% python3 -q
>>> import numpy as np
>>> import numpy.linalg as la
>>> np.set_printoptions(precision=2, suppress=True, linewidth=200, sign=" ")
>>> E = np.load("mat.npy")
>>> print(E)
[[  0.8   0.9   0.7]
 [  2.4   0.9  -0.2]
 [ -1.6   0.6   1.9]
 [  0.4  -1.1   1.2]
 [  0.1   0.5  -0.9]
 [  0.3  -0.4   0.1]
 [ -0.6   1.4   1.1]
 [ -2.   30.  -46. ]
 [  1.6  -0.1   0.3]
 [  1.3  -1.8  -0.5]
 [  0.    1.   -0.5]
 [  0.8  -1.2   1. ]
 [ -2.2   0.1  -0.4]
 [ -0.1   0.3   1.2]
 [ -0.5   0.3   0.7]
 [  1.2  -0.9   1. ]
 [ -1.9   0.3  -2.6]
 [  0.9   0.9  -0.4]
 [  0.8   0.5   0.7]
 [ -0.9   0.6  -1. ]
 [ -0.1  -0.5  -0.2]]
>>> W = np.array([[2, 2, -2], [-1, 1, -1], [-2, -2, 2]])
>>> c = np.array([5, 2, 2])
>>> H = np.maximum(E @ W + c, 0)
>>> la.matrix_rank(H)
np.int64(3)
>>> (H > 0).astype(int)
array([[ 1,  1,  1],
       [ 1,  1,  0],
       [ 0,  0,  1],
       [ 1,  0,  1],
       [ 1,  1,  0],
       [ 1,  1,  1],
       [ 1,  0,  1],
       [ 1,  1,  0],
       [ 1,  1,  0],
       [ 1,  1,  1],
       [ 1,  1,  0],
       [ 1,  1,  1],
       [ 1,  0,  1],
       [ 1,  0,  1],
       [ 1,  0,  1],
       [ 1,  1,  1],
       [ 1,  1,  1],
       [ 1,  1,  0],
       [ 1,  1,  1],
       [ 1,  1,  1],
       [ 1,  1,  1]])
>>> (H > 0).mean(axis=0)
array([ 0.95,  0.71,  0.71])
>>> cent = np.array([[-6, 0, 1], [-4, 3, -5], [-9, -2, 9]])
>>> print(W @ cent)
[[ -2  10 -26]
 [ 11   5 -15]
 [  2 -10  26]]
